In [1]: import numpy as np

In [2]: np.set_printoptions(precision=2, suppress=True, linewidth=200, legacy="1.25")

In [3]: W0 = np.array([[27, 9, 5, 8], [27, 9, 6, 4], [21, 7, 2, 3], [15, 5, 2, 5]])

In [4]: # rows and columns are dependent

In [5]: np.linalg.lstsq(W0[:-1].T, W0[-1])[2]
Out[5]: 3

In [6]: W0.reshape(2, -1)
Out[6]: 
array([[27,  9,  5,  8, 27,  9,  6,  4],
       [21,  7,  2,  3, 15,  5,  2,  5]])

In [7]: print(W0.ravel(order="F"))
[27 27 21 15  9  9  7  5  5  6  2  2  8  4  3  5]

In [8]: blk = W0.reshape(4, 2, -1)

In [9]: np.einsum("ihd,ihd->ih", blk, blk)
Out[9]: 
array([[810,  89],
       [810,  52],
       [490,  13],
       [250,  29]])

In [10]: blk[:, 0]
Out[10]: 
array([[27,  9],
       [27,  9],
       [21,  7],
       [15,  5]])

In [11]: blk.sum(axis=1)
Out[11]: 
array([[32, 17],
       [33, 13],
       [23, 10],
       [17, 10]])

In [12]: print(blk.shape)
(4, 2, 2)

In [13]: blk.transpose(1, 0, 2)
Out[13]: 
array([[[27,  9],
        [27,  9],
        [21,  7],
        [15,  5]],

       [[ 5,  8],
        [ 6,  4],
        [ 2,  3],
        [ 2,  5]]])

In [14]: np.swapaxes(blk, 1, 2)[1]
Out[14]: 
array([[27,  6],
       [ 9,  4]])

In [15]: np.einsum("ihd,jhd->hij", blk, blk).shape
Out[15]: (2, 4, 4)

In [16]: feats = np.minimum.outer(np.arange(1, 5), np.arange(1, 5)) * 5

In [17]: feats
Out[17]: 
array([[ 5,  5,  5,  5],
       [ 5, 10, 10, 10],
       [ 5, 10, 15, 15],
       [ 5, 10, 15, 20]])

In [18]: vals, evecs = np.linalg.eigvalsh(feats)
Traceback (most recent call last):
  Cell In[18], line 1
    vals, evecs = np.linalg.eigvalsh(feats)
ValueError: too many values to unpack (expected 2)


In [19]: vals, evecs = np.linalg.eigh(feats)

In [20]: vals
Out[20]: array([ 1.42,  2.13,  5.  , 41.45])

In [21]: np.linalg.eigvalsh(feats @ feats)
Out[21]: array([   2.  ,    4.54,   25.  , 1718.46])

In [22]: print(np.round(evecs.T @ feats @ evecs, 2) + 0)
[[ 1.42  0.    0.    0.  ]
 [ 0.    2.13  0.    0.  ]
 [ 0.    0.    5.    0.  ]
 [ 0.    0.    0.   41.45]]

In [23]: round(float(vals.sum()), 2), np.trace(feats)
Out[23]: (50.0, 50)

In [24]: print(np.linalg.svd(feats, compute_uv=False))
[41.45  5.    2.13  1.42]
